>>> import numpy as np
>>> np.set_printoptions(precision=2, suppress=True, linewidth=140, floatmode="fixed")
>>> rd = lambda a: np.round(a, 2) + 0
>>> m1 = np.loadtxt("w.csv", delimiter=",")
>>> print(m1)
[[3.00 1.00 1.00 1.00 1.00 1.00 1.00 1.00 1.00]
 [1.00 3.00 1.00 1.00 1.00 1.00 1.00 1.00 1.00]
 [1.00 1.00 3.00 1.00 1.00 1.00 1.00 1.00 1.00]
 [1.00 1.00 1.00 3.00 1.00 1.00 1.00 1.00 1.00]
 [1.00 1.00 1.00 1.00 3.00 1.00 1.00 1.00 1.00]
 [1.00 1.00 1.00 1.00 1.00 3.00 1.00 1.00 1.00]
 [1.00 1.00 1.00 1.00 1.00 1.00 3.00 1.00 1.00]
 [1.00 1.00 1.00 1.00 1.00 1.00 1.00 3.00 1.00]
 [1.00 1.00 1.00 1.00 1.00 1.00 1.00 1.00 3.00]]
>>> # symmetric
>>> np.fft.fft(m1[0])
array([11.00+0.00j,  2.00+0.00j,  2.00+0.00j,  2.00+0.00j,  2.00+0.00j,  2.00+0.00j,  2.00+0.00j,  2.00+0.00j,  2.00+0.00j])
>>> m1 @ (-1.0) ** np.arange(9)
array([ 3.00, -1.00,  3.00, -1.00,  3.00, -1.00,  3.00, -1.00,  3.00])
>>> print(np.allclose(m1 @ m1.T, m1.T @ m1))
True
>>> x0 = np.ones(9)
>>> for _ in range(5):
...     x0 = m1 @ x0
...     x0 /= np.linalg.norm(x0)
...     print(round(x0 @ m1 @ x0, 2))
... 
11.0
11.0
11.0
11.0
11.0
>>> rd(np.linalg.eigvalsh(m1)[-1])
np.float64(11.0)
>>> r0 = np.array([1, 0, 0, 2, 1, 1, 3, 0, 2])
>>> A2 = m1 + np.outer(r0, np.eye(9)[4])
>>> print(np.linalg.matrix_rank(A2 - m1))
1
>>> np.linalg.matrix_rank(np.linalg.inv(A2) - np.linalg.inv(m1), tol=1e-8)
np.int64(1)
>>> print(A2)
[[3.00 1.00 1.00 1.00 2.00 1.00 1.00 1.00 1.00]
 [1.00 3.00 1.00 1.00 1.00 1.00 1.00 1.00 1.00]
 [1.00 1.00 3.00 1.00 1.00 1.00 1.00 1.00 1.00]
 [1.00 1.00 1.00 3.00 3.00 1.00 1.00 1.00 1.00]
 [1.00 1.00 1.00 1.00 4.00 1.00 1.00 1.00 1.00]
 [1.00 1.00 1.00 1.00 2.00 3.00 1.00 1.00 1.00]
 [1.00 1.00 1.00 1.00 4.00 1.00 3.00 1.00 1.00]
 [1.00 1.00 1.00 1.00 1.00 1.00 1.00 3.00 1.00]
 [1.00 1.00 1.00 1.00 3.00 1.00 1.00 1.00 3.00]]
